$ python -q
>>> import numpy as np
>>> np.set_printoptions(precision=3, suppress=True, linewidth=160, sign=" ")
>>> def rd(a):
...     return np.round(a, 3) + 0
... 
>>> A = np.loadtxt("dump.csv", delimiter=",")
>>> A
array([[  2.,   3.,   3.,   3.,   8.,   2.,   4.,   8.,   4.],
       [  3.,   2.,   6.,   1.,   7.,   1.,  10.,   5.,   7.],
       [  3.,   6.,   0.,   7.,   7.,   4.,   7.,   6.,   2.],
       [  3.,   1.,   7.,   8.,   1.,   8.,   4.,   5.,   4.],
       [  8.,   7.,   7.,   1.,   8.,   8.,   5.,   6.,   8.],
       [  2.,   1.,   4.,   8.,   8.,   4.,   3.,   7.,   2.],
       [  4.,  10.,   7.,   4.,   5.,   3.,  10.,   2.,   5.],
       [  8.,   5.,   6.,   5.,   6.,   7.,   2.,   2.,   8.],
       [  4.,   7.,   2.,   4.,   8.,   2.,   5.,   8.,   8.]])
>>> # symmetric, so the eigenvalues are real
>>> np.all(np.linalg.eigvalsh(A) > 0)
np.False_
>>> rd(np.linalg.eigvalsh(A).min())
np.float64(-11.736)
>>> data = np.loadtxt("mat.csv", delimiter=",")
>>> data
array([[ 0.,  0.,  2.,  0.,  0.,  0.,  0.,  0.,  0.,  0.,  0.,  0.],
       [ 0.,  0.,  0.,  0.,  3.,  0.,  0.,  0.,  0.,  0.,  0.,  0.],
       [ 0.,  0.,  0.,  0.,  0.,  0.,  0.,  0.,  0.,  0.,  6.,  0.],
       [ 0.,  0.,  0.,  0.,  0.,  7.,  0.,  0.,  0.,  0.,  0.,  0.],
       [ 0.,  1.,  0.,  0.,  0.,  0.,  0.,  0.,  0.,  0.,  0.,  0.],
       [ 8.,  0.,  0.,  0.,  0.,  0.,  0.,  0.,  0.,  0.,  0.,  0.],
       [ 0.,  0.,  0.,  0.,  0.,  0.,  0.,  0.,  0.,  7.,  0.,  0.],
       [ 0.,  0.,  0.,  0.,  0.,  0.,  0.,  0.,  0.,  0.,  0.,  9.],
       [ 0.,  0.,  0.,  0.,  0.,  0.,  0.,  0.,  5.,  0.,  0.,  0.],
       [ 0.,  0.,  0.,  0.,  0.,  0.,  0.,  2.,  0.,  0.,  0.,  0.],
       [ 0.,  0.,  0.,  8.,  0.,  0.,  0.,  0.,  0.,  0.,  0.,  0.],
       [ 0.,  0.,  0.,  0.,  0.,  0.,  1.,  0.,  0.,  0.,  0.,  0.]])
>>> O, r_ = np.linalg.qr(data)
>>> abs(r_[0, 0]), rd(np.linalg.norm(data[:, 0]))
(np.float64(8.0), np.float64(8.0))
>>> O
array([[ 0.,  0., -1.,  0.,  0.,  0.,  0.,  0.,  0.,  0.,  0.,  0.],
       [-0.,  0.,  0.,  0., -1.,  0.,  0.,  0.,  0.,  0.,  0.,  0.],
       [-0., -0.,  0.,  0.,  0.,  0.,  0.,  0.,  0.,  0.,  1.,  0.],
       [-0., -0., -0.,  0.,  0., -1.,  0.,  0.,  0.,  0.,  0.,  0.],
       [-0., -1., -0., -0.,  0.,  0.,  0.,  0.,  0.,  0.,  0.,  0.],
       [-1., -0.,  0., -0., -0.,  0.,  0.,  0.,  0.,  0.,  0.,  0.],
       [-0., -0., -0., -0., -0., -0.,  0.,  0.,  0., -1.,  0.,  0.],
       [-0., -0., -0., -0., -0., -0., -0.,  0.,  0.,  0.,  0., -1.],
       [-0., -0., -0., -0., -0., -0., -0., -0.,  1.,  0.,  0.,  0.],
       [-0., -0., -0., -0., -0., -0., -0., -1., -0.,  0.,  0.,  0.],
       [-0., -0., -0., -1., -0.,  0., -0., -0., -0., -0.,  0.,  0.],
       [-0., -0., -0., -0., -0., -0., -1., -0., -0.,  0., -0.,  0.]])
>>> np.allclose(r_.T @ r_, data.T @ data)
True
>>> O @ r_
array([[ 0.,  0.,  2.,  0.,  0.,  0.,  0.,  0.,  0.,  0.,  0.,  0.],
       [ 0.,  0.,  0.,  0.,  3.,  0.,  0.,  0.,  0.,  0.,  0.,  0.],
       [ 0.,  0.,  0.,  0.,  0.,  0.,  0.,  0.,  0.,  0.,  6.,  0.],
       [ 0.,  0.,  0.,  0.,  0.,  7.,  0.,  0.,  0.,  0.,  0.,  0.],
       [ 0.,  1.,  0.,  0.,  0.,  0.,  0.,  0.,  0.,  0.,  0.,  0.],
       [ 8.,  0.,  0.,  0.,  0.,  0.,  0.,  0.,  0.,  0.,  0.,  0.],
       [ 0.,  0.,  0.,  0.,  0.,  0.,  0.,  0.,  0.,  7.,  0.,  0.],
       [ 0.,  0.,  0.,  0.,  0.,  0.,  0.,  0.,  0.,  0.,  0.,  9.],
       [ 0.,  0.,  0.,  0.,  0.,  0.,  0.,  0.,  5.,  0.,  0.,  0.],
       [ 0.,  0.,  0.,  0.,  0.,  0.,  0.,  2.,  0.,  0.,  0.,  0.],
       [ 0.,  0.,  0.,  8.,  0.,  0.,  0.,  0.,  0.,  0.,  0.,  0.],
       [ 0.,  0.,  0.,  0.,  0.,  0.,  1.,  0.,  0.,  0.,  0.,  0.]])
